% ipython --no-banner

In [1]: import numpy as np

In [2]: np.set_printoptions(suppress=True, linewidth=140)

In [3]: J = np.array([[0.0, 0.8, 1.1],
   ...:     [-0.7, 1.3, 1.3],
   ...:     [-0.1, 0.6, -1.0],
   ...:     [-0.8, 0.4, 0.4],
   ...:     [0.8, 0.5, 0.6],
   ...:     [-0.2, 0.8, -0.1],
   ...:     [0.7, 0.2, -0.1],
   ...:     [0.3, -0.1, -0.9],
   ...:     [-0.6, 1.2, -0.3],
   ...:     [-0.3, 0.1, 0.0],
   ...:     [0.8, -0.3, -0.9],
   ...:     [1.4, 1.1, -1.0],
   ...:     [-0.8, -0.2, 0.7],
   ...:     [-0.6, 1.1, -0.3],
   ...:     [1.4, -0.8, -0.5],
   ...:     [-0.4, 0.5, -0.6],
   ...:     [-0.8, -0.8, -0.7],
   ...:     [0.6, -0.4, -0.2],
   ...:     [1.6, 0.2, 0.1]])

In [4]: rng = np.random.default_rng(92765)

In [5]: J[:, 0] = 3 * J[:, 1] + 0.05 * rng.normal(size=19)

In [6]: J.round(3)
Out[6]: 
array([[ 2.428,  0.8  ,  1.1  ],
       [ 3.867,  1.3  ,  1.3  ],
       [ 1.785,  0.6  , -1.   ],
       [ 1.212,  0.4  ,  0.4  ],
       [ 1.557,  0.5  ,  0.6  ],
       [ 2.352,  0.8  , -0.1  ],
       [ 0.534,  0.2  , -0.1  ],
       [-0.246, -0.1  , -0.9  ],
       [ 3.601,  1.2  , -0.3  ],
       [ 0.305,  0.1  ,  0.   ],
       [-0.777, -0.3  , -0.9  ],
       [ 3.267,  1.1  , -1.   ],
       [-0.612, -0.2  ,  0.7  ],
       [ 3.273,  1.1  , -0.3  ],
       [-2.416, -0.8  , -0.5  ],
       [ 1.491,  0.5  , -0.6  ],
       [-2.441, -0.8  , -0.7  ],
       [-1.267, -0.4  , -0.2  ],
       [ 0.599,  0.2  ,  0.1  ]])

In [7]: Xc = J - J.mean(axis=0)

In [8]: vecs = np.linalg.svd(Xc)[2][:2]

In [9]: M2 = Xc - Xc @ vecs.T @ vecs

In [10]: np.round(np.linalg.norm(M2) / np.linalg.norm(Xc), 3)
Out[10]: np.float64(0.007)

In [11]: np.round(M2.std(axis=0), 3) + 0
Out[11]: array([0.004, 0.013, 0.   ])

In [12]: np.linalg.norm(M2, axis=1).round(6).argmax()
Out[12]: np.int64(10)

In [13]: vec = np.array([-2, 0, 2])

In [14]: y = J @ vec

In [15]: np.round(np.linalg.solve(J.T @ J, J.T @ y), 3) + 0
Out[15]: array([-2.,  0.,  2.])

In [16]: y = y + 0.1 * rng.normal(size=19)

In [17]: y.round(3)
Out[17]: 
array([-2.599, -5.243, -5.668, -1.606, -1.848, -4.859, -1.357, -1.316, -7.781, -0.537, -0.219, -8.64 ,  2.506, -7.241,  3.825, -4.142,
        3.62 ,  2.093, -0.994])

In [18]: beta, *_ = np.linalg.lstsq(J, y)

In [19]: beta.round()
Out[19]: array([-1., -2.,  2.])

In [20]: [round(float(np.linalg.norm(np.linalg.solve(J.T @ J + lam * np.eye(3), J.T @ y))), 2) for lam in (0, 1, 10, 100)]
Out[20]: [2.94, 2.59, 1.89, 0.89]

In [21]: np.round(J.T @ (y - J @ beta), 3) + 0
Out[21]: array([0., 0., 0.])
